% python3 -q
>>> import numpy as np
>>> import numpy.linalg as la
>>> np.set_printoptions(precision=3, suppress=True, linewidth=160, floatmode="fixed")
>>> m1 = np.loadtxt("dump.csv", delimiter=",")
>>> m1
array([[ -5.779,  -8.508,   0.954,  -3.142,   2.806,   2.582,  -1.730,  -1.313,  -4.245],
       [ -5.159,   5.512, -17.478,   1.572,  -1.176,  -3.963,  -5.602,  -5.501,  -2.653],
       [ -5.451,   6.312, -17.566,   1.400,   0.552,  -3.635,  -5.123,  -3.566,  -0.214],
       [ -4.480,  -4.393,   0.327,  -5.626,   3.045,   2.917,  -2.590,  -2.062,  -5.170],
       [ -9.428,   4.483,  -6.910,   6.150, -10.666, -12.350,  -3.498,   6.108,  -7.510],
       [ -6.891,   5.974, -16.937,   1.210,  -0.965,  -4.900,  -5.997,  -6.127,  -0.346],
       [ -5.092,   6.421, -18.284,  -0.274,  -0.271,  -4.064,  -7.511,  -4.468,  -2.176],
       [ -6.731,  -5.770,  -1.204,  -5.590,   2.024,   3.364,  -2.586,   0.141,  -6.007],
       [ -6.326,  -5.772,  -1.352,  -4.969,   1.680,   1.550,  -1.491,   0.271,  -3.934],
       [ -6.047,   4.884, -17.405,  -2.243,  -0.750,  -6.418,  -7.923,  -4.587,  -1.635],
       [ -7.000,   4.616, -18.027,   1.768,  -2.699,  -6.018,  -5.073,  -4.531,  -1.774],
       [ -4.769,  -6.042,   1.176,  -3.213,   2.349,   3.646,  -3.484,  -0.799,  -3.629],
       [ -7.741,   4.644, -18.598,   1.235,  -0.897,  -4.981,  -5.996,  -4.434,  -0.864],
       [ -9.852,   4.299,  -6.685,   7.203, -10.659, -10.263,  -2.869,   5.712,  -8.000],
       [ -5.750,  -6.412,  -1.028,  -3.536,   3.128,   3.017,  -0.367,  -0.524,  -5.966],
       [ -5.828,  -5.438,   0.204,  -2.723,   2.662,   2.880,  -2.894,   0.737,  -6.004],
       [ -5.153,  -5.587,  -1.297,  -3.938,   3.149,   3.664,  -0.519,  -1.158,  -5.664],
       [ -5.111,  -6.529,  -1.354,  -3.822,   3.374,   3.411,  -1.664,  -1.588,  -4.669],
       [ -5.553,   5.846, -17.205,   2.720,  -2.068,  -4.413,  -5.531,  -3.994,  -2.045],
       [ -9.750,   4.792,  -5.635,   8.528, -10.825, -10.907,  -3.609,   5.680,  -7.634],
       [-11.308,   6.404,  -6.895,   8.961, -11.433, -11.833,  -3.599,   4.987,  -7.353],
       [ -5.809,   3.131, -16.174,   0.628,  -0.553,  -4.706,  -6.152,  -4.375,  -1.366],
       [ -4.190,  -6.694,  -0.143,  -4.238,   2.892,   3.090,  -1.820,  -2.417,  -7.081]])
>>> Xs = (m1 - m1.mean(axis=0)) / m1.std(axis=0)
>>> Xs.std(axis=0)
array([1.000, 1.000, 1.000, 1.000, 1.000, 1.000, 1.000, 1.000, 1.000])
>>> beta = la.lstsq(np.delete(Xs, 5, axis=1), Xs[:, 5])[0]
>>> print(np.abs(beta).argmax())
4
>>> round(float(1 - np.var(Xs[:, 5] - np.delete(Xs, 5, axis=1) @ beta)), 3)
0.985
>>> vec = np.array([1, 2, -2, -2, 0, 0, 1, 0, 1])
>>> y = m1 @ vec
>>> np.round(la.solve(m1.T @ m1, m1.T @ y), 3) + 0
array([ 1.000,  2.000, -2.000, -2.000,  0.000,  0.000,  1.000,  0.000,  1.000])
>>> print(np.round(la.pinv(m1) @ m1, 3) + 0)
[[1.000 0.000 0.000 0.000 0.000 0.000 0.000 0.000 0.000]
 [0.000 1.000 0.000 0.000 0.000 0.000 0.000 0.000 0.000]
 [0.000 0.000 1.000 0.000 0.000 0.000 0.000 0.000 0.000]
 [0.000 0.000 0.000 1.000 0.000 0.000 0.000 0.000 0.000]
 [0.000 0.000 0.000 0.000 1.000 0.000 0.000 0.000 0.000]
 [0.000 0.000 0.000 0.000 0.000 1.000 0.000 0.000 0.000]
 [0.000 0.000 0.000 0.000 0.000 0.000 1.000 0.000 0.000]
 [0.000 0.000 0.000 0.000 0.000 0.000 0.000 1.000 0.000]
 [0.000 0.000 0.000 0.000 0.000 0.000 0.000 0.000 1.000]]
>>> rng = np.random.default_rng(5308)
>>> y = y + 0.05 * rng.normal(size=23)
>>> print(y)
[-24.332  29.348  34.149 -10.458  -9.912  30.172  35.167 -13.213 -10.733  33.400  27.845 -19.846  29.404 -13.121 -15.744 -20.545 -12.040 -14.193  27.628
 -17.316 -13.595  24.052 -17.779]
>>> beta, *_ = la.lstsq(m1, y)
>>> print(np.round(m1.T @ (y - m1 @ beta), 3) + 0)
[0.000 0.000 0.000 0.000 0.000 0.000 0.000 0.000 0.000]
>>> print([round(float(la.norm(la.solve(m1.T @ m1 + lam * np.eye(9), m1.T @ y))), 2) for lam in (0, 1, 10, 100)])
[3.87, 3.76, 3.23, 2.56]
>>> print(beta)
[ 1.001  1.992 -2.007 -1.993 -0.010  0.018  0.990  0.013  1.010]
